% python3 -q
>>> import numpy as np
>>> np.set_printoptions(suppress=True, linewidth=140)
>>> tidy = lambda a: np.round(a, 1) + 0
>>> sigma = 10 * 0.9 ** np.arange(4)
>>> rng = np.random.default_rng(420955)
>>> A = rng.normal(size=(33, 4)) * rng.permutation(sigma)
>>> tidy(A)
array([[  3.1,  -2.5,  -6.6,   0.2],
       [ -0.7,  -3.6,  -6. ,   3.4],
       [  5.8,  -8. ,  13.7,  15.8],
       [ 12.4,  -4. ,  -4. ,   5.5],
       [ -1.7,  -3.6,  19.7,   6.7],
       [  4.2,   6. ,   0.9,  -0.3],
       [-15.1,   6. ,  -6. ,  -5.6],
       [  2.3,  -6.5,  13.5,  10.4],
       [  7.7,   9.7,  -4.2,  -4. ],
       [ -6.4, -13.1,   1.7,  14.6],
       [  1.4,  -7.2,   1.9,  12.6],
       [  7.1,   4. ,  -1.8,   4.5],
       [ 17.1,  -3.1,  -6.3,  -4.6],
       [  7.7,  11.5,   8.8,   0.9],
       [ -5.1, -10.9, -16.8,  -2.6],
       [ -9.1,  12.8,   9.8,   7.7],
       [ 15.2,  11.1,  -7.8, -11.2],
       [ -8.7,   4.6,   3.6,   0.5],
       [  5.5,  18.7,   4.1,  -0.8],
       [-11.5,   3.4,   6.7,  -0.4],
       [  1.9,   2.2,  -8.7,  -0.1],
       [ 19.8,  -0.1,   4.7,  -0.4],
       [  1.1,  -1.2,   5.8,   1.1],
       [ -0.7,  -2.1,   7.9,   0.9],
       [-12.5,  -9.3,   2.6,   3.2],
       [  9.6, -11.1,   5.2,   1.2],
       [  8.1,  -9.4, -11.6,   2.7],
       [ -6.7,  10.4,  -4.1,   8.1],
       [-14.9,  -7.6,   5.5,   2.1],
       [  2.4, -13.3,  11.1,   8.4],
       [  8.6,   2.8,  16.1,  -5.4],
       [  2.3,  -0.2,   1. ,   0. ],
       [  6.2,   5.3,  13.3,   3.2]])
>>> lab = A[:, 2] > np.median(A[:, 2])
>>> u = A[lab].mean(axis=0) - A[~lab].mean(axis=0)
>>> lab.astype(int)
array([0, 0, 1, 0, 1, 0, 0, 1, 0, 0, 0, 0, 0, 1, 0, 1, 0, 1, 1, 1, 0, 1, 1, 1, 0, 1, 0, 0, 1, 1, 1, 0, 1])
>>> Ac = (A - A.mean(axis=0)) / A.std(axis=0)
>>> np.argwhere(np.abs(Ac) > 2)
array([[ 2,  3],
       [ 4,  2],
       [ 9,  3],
       [14,  2],
       [16,  3],
       [18,  1],
       [21,  0]])
>>> tidy(Ac.std(axis=0))
array([1., 1., 1., 1.])
>>> coef = np.linalg.lstsq(np.delete(Ac, 0, axis=1), Ac[:, 0])[0]
>>> tidy(coef)
array([ 0. ,  0. , -0.2])
>>> np.abs(coef).argmax()
np.int64(2)
>>> Ac = A - A.mean(axis=0)
>>> vecs = np.linalg.svd(Ac)[2][:3]
>>> M2 = Ac - Ac @ vecs.T @ vecs
>>> tidy((Ac @ vecs.T).std(axis=0))
array([9.6, 8.5, 8.2])
>>> tidy(np.cov(Ac @ vecs.T, rowvar=False))
array([[95.1,  0. ,  0. ],
       [ 0. , 73.8,  0. ],
       [ 0. ,  0. , 68.9]])
>>> feats = np.array([[8, 10, 8, 4, 8, 7],
...     [-4, -2, -4, -8, -4, -5],
...     [-3, -1, -3, -7, -3, -4],
...     [8, 10, 8, 4, 8, 7]])
>>> W = np.array([[2, 3, 2, 3, 0],
...     [-1, -2, 0, -1, 3],
...     [3, 3, -3, -2, -2],
...     [1, 2, -2, 3, 0],
...     [3, -3, -2, 0, -2],
...     [-3, 3, -3, 3, 2]])
>>> coef = np.array([-5, 1, -3, -2, 4])
>>> hid = np.maximum(feats @ W + coef, 0)
>>> np.linalg.matrix_rank(hid)
np.int64(3)
>>> (hid > 0).astype(int)
array([[1, 1, 0, 1, 1],
       [0, 0, 1, 0, 1],
       [0, 0, 1, 0, 1],
       [1, 1, 0, 1, 1]])
>>> Z = np.array([[1, 3, 1], [2, 3, 1], [3, 2, 3], [1, 3, 3], [3, 1, 1]])
>>> (hid @ Z).round(6).argmax(axis=1)
array([1, 0, 0, 1])
>>> hid @ Z
array([[177, 301, 169],
       [132,  84, 124],
       [111,  69, 101],
       [177, 301, 169]])
>>> M2 = np.array([[5, 2], [3, 5], [-4, 0]])
>>> mat = np.tile(M2, (2, 3))
>>> mat
array([[ 5,  2,  5,  2,  5,  2],
       [ 3,  5,  3,  5,  3,  5],
       [-4,  0, -4,  0, -4,  0],
       [ 5,  2,  5,  2,  5,  2],
       [ 3,  5,  3,  5,  3,  5],
       [-4,  0, -4,  0, -4,  0]])
>>> Uu, sigma, vt = np.linalg.svd(mat)
>>> vecs = vt[:(sigma > 1e-8).sum()]
>>> x = mat[3] + 5 * mat[5] + rng.integers(2) * np.eye(6)[1]
>>> x
array([-15.,   3., -15.,   2., -15.,   2.])
>>> tidy(np.linalg.norm(x - vecs.T @ vecs @ x))
np.float64(0.8)
>>> tidy(vecs.T @ vecs)
array([[0.3, 0. , 0.3, 0. , 0.3, 0. ],
       [0. , 0.3, 0. , 0.3, 0. , 0.3],
       [0.3, 0. , 0.3, 0. , 0.3, 0. ],
       [0. , 0.3, 0. , 0.3, 0. , 0.3],
       [0.3, 0. , 0.3, 0. , 0.3, 0. ],
       [0. , 0.3, 0. , 0.3, 0. , 0.3]])
>>> tidy(np.diag(vecs.T @ vecs))
array([0.3, 0.3, 0.3, 0.3, 0.3, 0.3])
>>> np.linalg.matrix_rank(np.vstack([mat, x]))
np.int64(3)
>>> Uu, sigma, vt = np.linalg.svd(mat)
>>> tidy(sigma)
array([20. ,  8.6,  0. ,  0. ,  0. ,  0. ])
>>> np.argmax(sigma[:-1] / (sigma[1:] + 1e-6)) + 1
np.int64(2)
>>> M2 = Uu[:, :2] @ np.diag(sigma[:2]) @ vt[:2]
>>> np.linalg.matrix_rank(M2)
np.int64(2)
>>> tidy(np.linalg.norm(mat - M2, 2)), tidy(sigma[2])
(np.float64(0.0), np.float64(0.0))
>>> tidy(np.trace(np.linalg.pinv(mat) @ mat))
np.float64(2.0)
>>> np.linalg.lstsq(mat[:-1].T, mat[-1])[2]
np.int32(2)
>>> np.abs(np.diag(np.linalg.qr(mat)[1])) > 1e-9
array([ True,  True, False, False, False, False])
>>> tidy(mat @ np.linalg.pinv(mat) @ mat)
array([[ 5.,  2.,  5.,  2.,  5.,  2.],
       [ 3.,  5.,  3.,  5.,  3.,  5.],
       [-4.,  0., -4.,  0., -4.,  0.],
       [ 5.,  2.,  5.,  2.,  5.,  2.],
       [ 3.,  5.,  3.,  5.,  3.,  5.],
       [-4.,  0., -4.,  0., -4.,  0.]])
>>> E = np.array([[5.0, 0.0, 0.0], [0.0, 4.0, 0.0], [0.0, 0.0, 4.0]])
>>> E
array([[5., 0., 0.],
       [0., 4., 0.],
       [0., 0., 4.]])
>>> w, vecs = np.linalg.eigvalsh(E)
Traceback (most recent call last):
  File "<python-input-53>", line 1, in <module>
    w, vecs = np.linalg.eigvalsh(E)
    ^^^^^^^
ValueError: too many values to unpack (expected 2)
>>> w, vecs = np.linalg.eigh(E)
>>> np.abs(vecs[:, -1])
array([1., 0., 0.])
>>> vecs.T @ vecs
array([[1., 0., 0.],
       [0., 1., 0.],
       [0., 0., 1.]])
>>> tidy(np.linalg.eigvalsh(E @ E))
array([16., 16., 25.])
>>> np.unique(w.round(6) + 0, return_counts=True)[1]
array([2, 1])
>>> tidy(np.linalg.eigvalsh(E + 3 * np.eye(3)))
array([7., 7., 8.])
>>> w, vecs = np.linalg.eigh(E)
>>> x = np.array([0, 1, 2])
>>> x @ E @ x / (x @ x), w[0], w[-1]
(np.float64(4.0), np.float64(4.0), np.float64(5.0))
>>> np.abs(E).sum(axis=1).max(), np.abs(w).max()
(np.float64(5.0), np.float64(5.0))
>>> tidy(np.linalg.eigvalsh(E[1:, 1:]))
array([4., 4.])
>>> M2 = np.linalg.inv(E)
>>> tidy(np.linalg.inv(M2))
array([[5., 0., 0.],
       [0., 4., 0.],
       [0., 0., 4.]])
>>> (np.abs(M2) > 1e-9).astype(int)
array([[1, 0, 0],
       [0, 1, 0],
       [0, 0, 1]])
>>> tidy(np.linalg.slogdet(E)[0])
np.float64(1.0)
>>> tidy(np.linalg.det(E) * M2)
array([[16.,  0.,  0.],
       [ 0., 20.,  0.],
       [ 0.,  0., 20.]])
>>> J = np.load("block19.npy")
>>> J
array([[ 4,  5,  6,  7,  8],
       [ 9, 10, 11, 12, 13],
       [14, 15, 16, 17, 18],
       [19, 20, 21, 22, 23],
       [24, 25, 26, 27, 28],
       [29, 30, 31, 32, 33]])
>>> np.allclose(J[:-1].T @ np.linalg.lstsq(J[:-1].T, J[-1])[0], J[-1])
True
